% ipython --no-banner

In [1]: import numpy as np

In [2]: import numpy.linalg as la

In [3]: np.set_printoptions(suppress=True, linewidth=140)

In [4]: A2 = np.array([[2, -2, 1, -1, -1, -1, 2, -1, 0, 3],
   ...:     [0, -3, -3, 0, -2, -2, 1, 0, 0, -3],
   ...:     [1, -1, 1, -3, -2, 1, -3, 3, 1, 1],
   ...:     [-2, 3, -3, -2, 0, -3, -2, 1, 0, -3],
   ...:     [-3, -2, -2, 3, -3, 2, -1, -3, -3, -3],
   ...:     [1, 0, 2, -1, 2, 2, 0, 3, 3, -3],
   ...:     [3, 3, 3, 1, -2, 0, 1, -3, -3, -3],
   ...:     [0, -2, -3, -1, 3, 1, -3, -3, -2, -3],
   ...:     [-2, 1, 0, -2, -1, 3, 0, -2, 1, 3],
   ...:     [-2, -2, 0, -2, -1, 2, -1, 3, 2, 1]])

In [5]: M = A2 + A2.T

In [6]: M
Out[6]: 
array([[ 4, -2,  2, -3, -4,  0,  5, -1, -2,  1],
       [-2, -6, -4,  3, -4, -2,  4, -2,  1, -5],
       [ 2, -4,  2, -6, -4,  3,  0,  0,  1,  1],
       [-3,  3, -6, -4,  3, -4, -1,  0, -2, -5],
       [-4, -4, -4,  3, -6,  4, -3,  0, -4, -4],
       [ 0, -2,  3, -4,  4,  4,  0,  4,  6, -1],
       [ 5,  4,  0, -1, -3,  0,  2, -6, -3, -4],
       [-1, -2,  0,  0,  0,  4, -6, -6, -4,  0],
       [-2,  1,  1, -2, -4,  6, -3, -4,  2,  5],
       [ 1, -5,  1, -5, -4, -1, -4,  0,  5,  2]])

In [7]: # symmetric, so the eigenvalues are real

In [8]: np.all(la.eigvalsh(M) > 0)
Out[8]: np.False_

In [9]: A2 = np.array([[-5, 3],
   ...:     [-4, -4],
   ...:     [-2, 5],
   ...:     [1, 1],
   ...:     [-3, 0],
   ...:     [5, -2],
   ...:     [1, 4],
   ...:     [-4, 2],
   ...:     [4, -1],
   ...:     [5, 5]])

In [10]: np.einsum("ik,kj->ji", M, A2)
Out[10]: 
array([[ -1,  38,  32, -52,  46,   9, -39,  35,  90,  41],
       [ 52,  -9,  24, -74, -49,   8, -23, -35, -16,  14]])

In [11]: data = np.diag(np.array([-9, -7, -1, -2])) + 2 * np.eye(4, k=1) + 2 * np.eye(4, k=-1)

In [12]: data
Out[12]: 
array([[-9.,  2.,  0.,  0.],
       [ 2., -7.,  2.,  0.],
       [ 0.,  2., -1.,  2.],
       [ 0.,  0.,  2., -2.]])

In [13]: # symmetric, so the eigenvalues are real

In [14]: rng = np.random.default_rng(734)

In [15]: A2 = M + rng.integers(-2, 3, (10, 9)) @ rng.integers(-2, 3, (9, 10))

In [16]: A2
Out[16]: 
array([[  4,   5,  -3, -11,  -3,  -5,   8,   2,  -4,   9],
       [ -6,  -9,  -4,   4,   7,   5,  -8,   1,  -7,  -6],
       [  0,   3,   5,  -3,   4,   5,  -7,   0,  -5,   1],
       [  1,   1,  -5,   5,   4,   1,  -3,   1,   1,  -3],
       [-22,   2, -11,   1,   3,   0,  -1,   4, -16,   7],
       [  4,  -9,  13,   6,   6,  19, -11,  -7,   5,  -8],
       [  1,   4,   4,   1,   2,   2,  -3,  -5, -11,   0],
       [  5,  -3,  -1,   1,  -2,  -2,  -6, -11,  -4,   2],
       [ -2,   3,   1,  -4,  -3,   1,   0,  -5,   0,   6],
       [ -3, -11, -11,  -3,  -5,  -6,   1,   7,   9,   6]])

In [17]: la.matrix_rank(A2 - M, tol=1e-8)
Out[17]: np.int64(9)
